$ python -q
>>> import numpy as np
>>> from numpy import linalg as LA
>>> np.set_printoptions(precision=2, suppress=True, linewidth=140, legacy="1.25")
>>> mat = np.load("arr.npy")
>>> print(mat)
[[ 0.57 -0.43  0.05 -0.14 -0.34 -0.43  0.34  0.24]
 [-0.43  0.57  0.05 -0.14 -0.34 -0.43  0.34  0.24]
 [ 0.05  0.05  0.99  0.02  0.04  0.05 -0.04 -0.03]
 [-0.14 -0.14  0.02  0.95 -0.11 -0.14  0.11  0.08]
 [-0.34 -0.34  0.04 -0.11  0.74 -0.34  0.26  0.19]
 [-0.43 -0.43  0.05 -0.14 -0.34  0.57  0.34  0.24]
 [ 0.34  0.34 -0.04  0.11  0.26  0.34  0.74 -0.19]
 [ 0.24  0.24 -0.03  0.08  0.19  0.24 -0.19  0.87]]
>>> ev, vecs = LA.eigh(mat)
>>> x = np.array([9, 7, 9, 8, 2, 8, -7, 7])
>>> print(round(np.abs(mat).sum(axis=1).max(), 2), round(float(np.abs(ev).max()), 2))
2.53 1.0
>>> print(round(x @ mat @ x / (x @ x), 2), round(float(ev[0]), 2), np.round(ev[-1], 2))
0.19 -1.0 1.0
>>> print(np.round(vecs * np.abs(ev) @ vecs.T, 2) + 0)
[[1. 0. 0. 0. 0. 0. 0. 0.]
 [0. 1. 0. 0. 0. 0. 0. 0.]
 [0. 0. 1. 0. 0. 0. 0. 0.]
 [0. 0. 0. 1. 0. 0. 0. 0.]
 [0. 0. 0. 0. 1. 0. 0. 0.]
 [0. 0. 0. 0. 0. 1. 0. 0.]
 [0. 0. 0. 0. 0. 0. 1. 0.]
 [0. 0. 0. 0. 0. 0. 0. 1.]]
>>> x = np.array([4, 2, -5, -4, 1, 2, -3, 2])
>>> print([p for p in range(1, 25) if np.allclose(LA.matrix_power(mat, p), np.eye(8))])
[2, 4, 6, 8, 10, 12, 14, 16, 18, 20, 22, 24]
>>> print(LA.inv(mat))
[[ 0.57 -0.43  0.05 -0.14 -0.34 -0.43  0.34  0.24]
 [-0.43  0.57  0.05 -0.14 -0.34 -0.43  0.34  0.24]
 [ 0.05  0.05  0.99  0.02  0.04  0.05 -0.04 -0.03]
 [-0.14 -0.14  0.02  0.95 -0.11 -0.14  0.11  0.08]
 [-0.34 -0.34  0.04 -0.11  0.74 -0.34  0.26  0.19]
 [-0.43 -0.43  0.05 -0.14 -0.34  0.57  0.34  0.24]
 [ 0.34  0.34 -0.04  0.11  0.26  0.34  0.74 -0.19]
 [ 0.24  0.24 -0.03  0.08  0.19  0.24 -0.19  0.87]]
>>> print(round(float(LA.det(mat)), 2))
-1.0
>>> print(np.round(np.sort(np.abs(np.degrees(np.angle(LA.eigvals(mat))))), 2) + 0)
[  0.   0.   0.   0.   0.   0.   0. 180.]
>>> A = np.loadtxt("data.csv", delimiter=",")
>>> print(A)
[[-1.62  3.54  9.21]
 [ 7.   -6.16 -3.61]
 [-6.15  6.05 -5.05]
 [-0.84 -6.59 -7.48]
 [-7.53 -4.12  5.14]
 [-3.25 -8.05  4.96]
 [ 4.41  1.99 -8.75]
 [ 3.24 -7.08  6.27]
 [-0.03  5.18  8.56]
 [-8.95 -4.38 -0.84]
 [ 7.93  6.06  0.57]
 [-2.29 -3.89  8.92]
 [ 6.92 -5.28 -4.93]
 [ 3.6  -8.27  4.32]
 [ 9.69 -0.53 -2.42]
 [ 3.47 -5.47 -7.62]
 [-8.    1.87 -5.71]
 [-6.14 -1.28 -7.79]
 [-2.96  0.7   9.53]
 [-1.44  6.89  7.1 ]
 [ 6.42  4.54 -6.18]
 [ 9.32 -3.53 -0.87]
 [ 1.91  4.47  8.74]
 [ 5.73  5.52  6.06]
 [-5.63  1.46  8.14]
 [-6.2   4.97 -6.08]
 [-5.19  7.36  4.35]
 [-7.34  1.23  6.68]
 [ 8.45  4.46 -2.95]
 [ 6.52  6.61  3.72]
 [ 5.47 -4.4  -7.12]
 [ 2.68 -1.03 -9.58]
 [ 5.63 -5.69  5.99]
 [-8.66 -4.27 -2.58]
 [ 7.36  0.59  6.75]
 [-2.12 -6.83 -6.99]
 [ 2.63  1.25 -9.57]
 [ 1.99 -9.34  2.98]
 [ 2.87  7.34 -6.15]
 [-6.77 -0.77 -7.31]
 [ 5.08 -8.61  0.29]]
>>> Z = A[[4, 34]].astype(float)
>>> for _ in range(5):
...     lab = LA.norm(A[:, None] - Z, axis=-1).argmin(axis=1)
...     Z = np.array([A[lab == j].mean(axis=0) for j in range(2)])
... 
>>> print(lab)
[0 1 0 1 0 0 1 1 0 0 1 0 1 1 1 1 0 0 0 0 1 1 0 1 0 0 0 0 1 1 1 1 1 0 1 1 1 1 1 0 1]
>>> print(Z[1] - Z[0])
[ 9.72 -2.7  -4.61]
>>> E = np.array([[5, 0, 14, -5, 6, -7, 7, -2, 4],
...     [-1, -8, 10, -7, -6, -13, 13, -14, 12],
...     [-2, -6, 4, -4, -6, -8, 8, -10, 8],
...     [0, -5, 8, -5, -3, -9, 9, -9, 8],
...     [0, 0, 0, 0, 0, 0, 0, 0, 0]])
>>> print(E[4] @ E[3])
0
>>> print(round(LA.norm(E, 2), 2))
43.83
>>> print(LA.norm(E, axis=1).argmax())
1
>>> print(round(float(LA.norm(E, 1)), 2), np.round(LA.norm(E, np.inf), 2))
37.0 84.0
>>> print(round(float(LA.norm(E[4], 1)), 2), np.round(LA.norm(E[4], np.inf), 2))
0.0 0.0
>>> print(round(LA.norm(E) ** 2 / LA.norm(E, 2) ** 2, 2))
1.12
>>> rk = LA.matrix_rank(E)
>>> print(rk)
2
>>> N = LA.svd(E)[2][rk:].T
>>> print([int(LA.matrix_rank(E[:i])) for i in range(1, len(E) + 1)])
[1, 2, 2, 2, 2]
>>> print([int(LA.matrix_rank(E[:, :j + 1])) for j in range(9)])
[1, 2, 2, 2, 2, 2, 2, 2, 2]
>>> print([int(LA.matrix_rank(np.delete(E, i, axis=0))) for i in range(5)])
[2, 2, 2, 2, 2]
>>> U, s, Vh = LA.svd(E)
>>> vecs = Vh[:(s > 1e-8).sum()]
>>> rng = np.random.default_rng(594)
>>> x = E[3] + 3 * E[0] + rng.integers(2) * np.eye(9)[5]
>>> print(x)
[ 15.  -5.  50. -20.  15. -29.  30. -15.  20.]
>>> print(np.diag(vecs.T @ vecs))
[0.13 0.12 0.52 0.07 0.35 0.19 0.19 0.28 0.16]
>>> print(round(LA.norm(x - vecs.T @ vecs @ x), 2))
0.9
>>> print(np.allclose(vecs.T @ vecs @ x, x))
False
>>> U, s, Vh = LA.svd(E)
>>> print(s.round(2) + 0)
[43.83 15.4   0.    0.    0.  ]
>>> print(np.argmax(s[:-1] / (s[1:] + 1e-6)) + 1)
2
>>> B = U[:, :2] @ np.diag(s[:2]) @ Vh[:2]
>>> print(round(float(LA.norm(E - B, 2)), 2), round(float(s[2]), 2))
0.0 0.0
>>> print(B.round(2) + 0)
[[  5.   0.  14.  -5.   6.  -7.   7.  -2.   4.]
 [ -1.  -8.  10.  -7.  -6. -13.  13. -14.  12.]
 [ -2.  -6.   4.  -4.  -6.  -8.   8. -10.   8.]
 [  0.  -5.   8.  -5.  -3.  -9.   9.  -9.   8.]
 [  0.   0.   0.   0.   0.   0.   0.   0.   0.]]
>>> B = E[0, 0] * E[1:] - np.outer(E[1:, 0], E[0])
>>> print(B)
[[  0 -40  64 -40 -24 -72  72 -72  64]
 [  0 -30  48 -30 -18 -54  54 -54  48]
 [  0 -25  40 -25 -15 -45  45 -45  40]
 [  0   0   0   0   0   0   0   0   0]]
>>> print(LA.matrix_rank(B), LA.matrix_rank(E))
1 2
>>> print(np.flatnonzero(~B.round(6).any(axis=1)))
[3]
>>> data = np.loadtxt("run16.csv", delimiter=",")
>>> print(data)
[[2. 1. 0. 0. 0. 0. 0. 0. 0. 0.]
 [0. 2. 1. 0. 0. 0. 0. 0. 0. 0.]
 [0. 0. 2. 1. 0. 0. 0. 0. 0. 0.]
 [0. 0. 0. 2. 1. 0. 0. 0. 0. 0.]
 [0. 0. 0. 0. 2. 1. 0. 0. 0. 0.]
 [0. 0. 0. 0. 0. 2. 1. 0. 0. 0.]
 [0. 0. 0. 0. 0. 0. 2. 1. 0. 0.]
 [0. 0. 0. 0. 0. 0. 0. 2. 1. 0.]
 [0. 0. 0. 0. 0. 0. 0. 0. 2. 1.]
 [0. 0. 0. 0. 0. 0. 0. 0. 0. 2.]]
>>> print([int(LA.matrix_rank(LA.matrix_power(data, p))) for p in range(1, 11)])
[10, 10, 10, 10, 10, 10, 10, 10, 10, 10]
>>> print(LA.matrix_rank(data - data[0, 0] * np.eye(10)))
9
>>> print(np.prod(np.diag(data)), round(LA.det(data), 2))
1024.0 1024.0
>>> print(data.mean(axis=0))
[0.2 0.3 0.3 0.3 0.3 0.3 0.3 0.3 0.3 0.3]
>>> print(np.abs(data).max())
2.0
>>> print(data.sum(axis=0))
[2. 3. 3. 3. 3. 3. 3. 3. 3. 3.]
>>> np.zeros(10, 10)
Traceback (most recent call last):
  File "<python-input-60>", line 1, in <module>
    np.zeros(10, 10)
    ~~~~~~~~^^^^^^^^
TypeError: Cannot interpret '10' as a data type
>>> print(np.count_nonzero(data))
19
>>> print(np.diff(data, axis=0))
[[-2.  1.  1.  0.  0.  0.  0.  0.  0.  0.]
 [ 0. -2.  1.  1.  0.  0.  0.  0.  0.  0.]
 [ 0.  0. -2.  1.  1.  0.  0.  0.  0.  0.]
 [ 0.  0.  0. -2.  1.  1.  0.  0.  0.  0.]
 [ 0.  0.  0.  0. -2.  1.  1.  0.  0.  0.]
 [ 0.  0.  0.  0.  0. -2.  1.  1.  0.  0.]
 [ 0.  0.  0.  0.  0.  0. -2.  1.  1.  0.]
 [ 0.  0.  0.  0.  0.  0.  0. -2.  1.  1.]
 [ 0.  0.  0.  0.  0.  0.  0.  0. -2.  1.]]
>>> print(np.unravel_index(np.abs(data).argmax(), data.shape))
(0, 0)
>>> B = np.array([[1, 1, 5],
...     [-4, -5, -4],
...     [4, -1, 2],
...     [5, 2, 2],
...     [5, -5, 4],
...     [-2, -1, 3],
...     [1, 3, -5],
...     [-5, 1, -2],
...     [-4, 3, -3],
...     [0, -5, -5]])
>>> print(B.T @ data.T)
[[ -2.  -4.  13.  15.   8.  -3.  -3. -14.  -8.   0.]
 [ -3. -11.   0.  -1. -11.   1.   7.   5.   1. -10.]
 [  6.  -6.   6.   8.  11.   1. -12.  -7. -11. -10.]]
>>> B @ data
Traceback (most recent call last):
  File "<python-input-66>", line 1, in <module>
    B @ data
    ~~^~~~~~
ValueError: matmul: Input operand 1 has a mismatch in its core dimension 0, with gufunc signature (n?,k),(k,m?)->(n?,m?) (size 10 is different from 3)
>>> print(LA.matrix_rank(np.vstack([data, B.T])))
10
